% python3 -q
>>> import numpy as np
>>> np.set_printoptions(precision=1, suppress=True, linewidth=100, legacy="1.25")
>>> F = np.array([[0.4, 0.9, 1.1],
...     [0.1, -0.7, 0.1],
...     [-0.6, 1.6, -1.0],
...     [0.3, -1.3, -2.2],
...     [0.1, -1.0, -0.7],
...     [1.1, -0.2, 0.9],
...     [0.9, 0.4, -0.4],
...     [0.4, -0.1, 0.1],
...     [2.1, -1.3, 1.1],
...     [0.8, -0.3, -0.4],
...     [1.8, -0.6, 0.9]])
>>> rng = np.random.default_rng(12)
>>> F[:, 0] = -1 * F[:, 1] + 0.1 * rng.normal(size=11)
>>> F.round(1) + 0
array([[-0.9,  0.9,  1.1],
       [ 0.8, -0.7,  0.1],
       [-1.5,  1.6, -1. ],
       [ 1.4, -1.3, -2.2],
       [ 1.2, -1. , -0.7],
       [ 0.1, -0.2,  0.9],
       [-0.5,  0.4, -0.4],
       [ 0. , -0.1,  0.1],
       [ 1.3, -1.3,  1.1],
       [ 0.4, -0.3, -0.4],
       [ 0.6, -0.6,  0.9]])
>>> lab = F[:, 2] > np.median(F[:, 2])
>>> r0 = F[lab].mean(axis=0) - F[~lab].mean(axis=0)
>>> r0.round(1) + 0
array([ 0. , -0.1,  1.6])
>>> ((F - F.mean(axis=0)) @ r0 > 0).astype(int)
array([1, 1, 0, 0, 0, 1, 0, 1, 1, 0, 1])
>>> lab.astype(int)
array([1, 0, 0, 0, 0, 1, 0, 0, 1, 0, 1])
>>> lab = rng.permutation(3)
>>> B = F[:, lab] * rng.choice([-1, 1], 3)
>>> B.round(1) + 0
array([[-0.9,  0.9,  1.1],
       [ 0.7, -0.8,  0.1],
       [-1.6,  1.5, -1. ],
       [ 1.3, -1.4, -2.2],
       [ 1. , -1.2, -0.7],
       [ 0.2, -0.1,  0.9],
       [-0.4,  0.5, -0.4],
       [ 0.1,  0. ,  0.1],
       [ 1.3, -1.3,  1.1],
       [ 0.3, -0.4, -0.4],
       [ 0.6, -0.6,  0.9]])
>>> U, _, VT = np.linalg.svd(F.T @ B)
>>> np.round(np.linalg.lstsq(F, B)[0], 1) + 0
array([[ 0., -1.,  0.],
       [-1.,  0.,  0.],
       [ 0.,  0.,  1.]])
>>> J = np.array([[3, 5, 1, 5], [-2, -4, 1, -5], [3, 3, -5, -5], [-5, 3, -3, 2]]) * (rng.random((4, 4)) < 0.3)
>>> J
array([[ 0,  0,  0,  0],
       [-2, -4,  0,  0],
       [ 0,  0, -5,  0],
       [ 0,  0,  0,  2]])
>>> r = np.linalg.matrix_rank(J)
>>> r
3
>>> N = np.linalg.svd(J)[2][r:].T
>>> N @ N.T
array([[ 0.8, -0.4,  0. ,  0. ],
       [-0.4,  0.2,  0. ,  0. ],
       [ 0. ,  0. ,  0. ,  0. ],
       [ 0. ,  0. ,  0. ,  0. ]])
>>> [int(np.linalg.matrix_rank(np.delete(J, i, axis=0))) for i in range(4)]
[3, 2, 2, 2]
>>> [int(np.linalg.matrix_rank(J[:i])) for i in range(1, len(J) + 1)]
[0, 1, 2, 3]
>>> J @ N
array([[0.],
       [0.],
       [0.],
       [0.]])
>>> np.allclose(J @ N, 0)
True
>>> N[:, 0] / N[np.abs(N[:, 0]).round(6).argmax(), 0]
array([ 1. , -0.5, -0. , -0. ])
>>> (np.linalg.matrix_power((J != 0) + (J.T != 0) + np.eye(4), 4) > 0).astype(int)
array([[1, 1, 0, 0],
       [1, 1, 0, 0],
       [0, 0, 1, 0],
       [0, 0, 0, 1]])
>>> J @ J
array([[ 0,  0,  0,  0],
       [ 8, 16,  0,  0],
       [ 0,  0, 25,  0],
       [ 0,  0,  0,  4]])
>>> round(float(np.linalg.det(J)), 1)
0.0
>>> np.sort(np.linalg.eigvals(J).real)
array([-5., -4.,  0.,  2.])
>>> data = np.load("mat.npy")
>>> data
array([[ 0.3, -0.8,  0.3],
       [ 1.7,  1.9, -2.5],
       [-2.1, -3.2,  3.9],
       [-2.9, -2.5,  3.6],
       [ 1.8, -0.8, -0.4],
       [ 3. ,  1.9, -3.3],
       [ 1.7, -0.8, -0.5],
       [ 2.1,  3.3, -4. ],
       [ 0.3, -0.6,  0.3],
       [-1.5,  0.1,  1. ],
       [-0.5, -6.1,  5.1],
       [ 1.7,  1.8, -2.6],
       [-0.3,  0.7, -0.2],
       [-1.8, -3.7,  4.2],
       [-1. , -5.2,  4.8],
       [ 0.3, -2.7,  2. ],
       [ 1.3, -0.2, -0.8],
       [ 0. , -0.2,  0. ],
       [-1.2, -2.5,  2.8],
       [-2.2, -3.2,  4. ],
       [ 1.8, -0.9, -0.4],
       [-0.9, -3.2,  3. ],
       [ 2.5,  2.5, -3.7],
       [-1.5, -2. ,  2.4],
       [-1.8, -4. ,  4.2]])
>>> d = np.linalg.norm(data[:, None] - data[None], axis=-1)
>>> d[24].round(6).argsort(kind="stable")[:4]
array([24, 13,  2, 19])
>>> d[24]
array([ 5.5,  9.6,  0.9,  2. ,  6.7, 10.7,  6.7, 11.7,  5.6,  5.2,  2.6,  9.6,  6.6,  0.3,  1.6,
        3.3,  7. ,  5.9,  2.1,  0.9,  6.6,  1.7, 11.1,  2.7,  0. ])
>>> d.shape
(25, 25)
>>> (d + 1e9 * np.eye(25)).round(6).argmin(axis=1)
array([ 8, 11, 19, 19, 20, 22,  4, 22,  0, 12, 14,  1, 17, 24, 10, 21,  6,  8, 23,  2,  4, 18,  5,
       18, 13])
>>> np.flatnonzero(d[24] < d.mean() / 2)
array([ 2,  3, 13, 14, 18, 19, 21, 24])
>>> np.linalg.norm(data, axis=1)
array([0.9, 3.6, 5.5, 5.3, 2. , 4.8, 1.9, 5.6, 0.7, 1.8, 8. , 3.6, 0.8, 5.9, 7.1, 3.4, 1.5, 0.2,
       3.9, 5.6, 2.1, 4.5, 5.1, 3.5, 6.1])
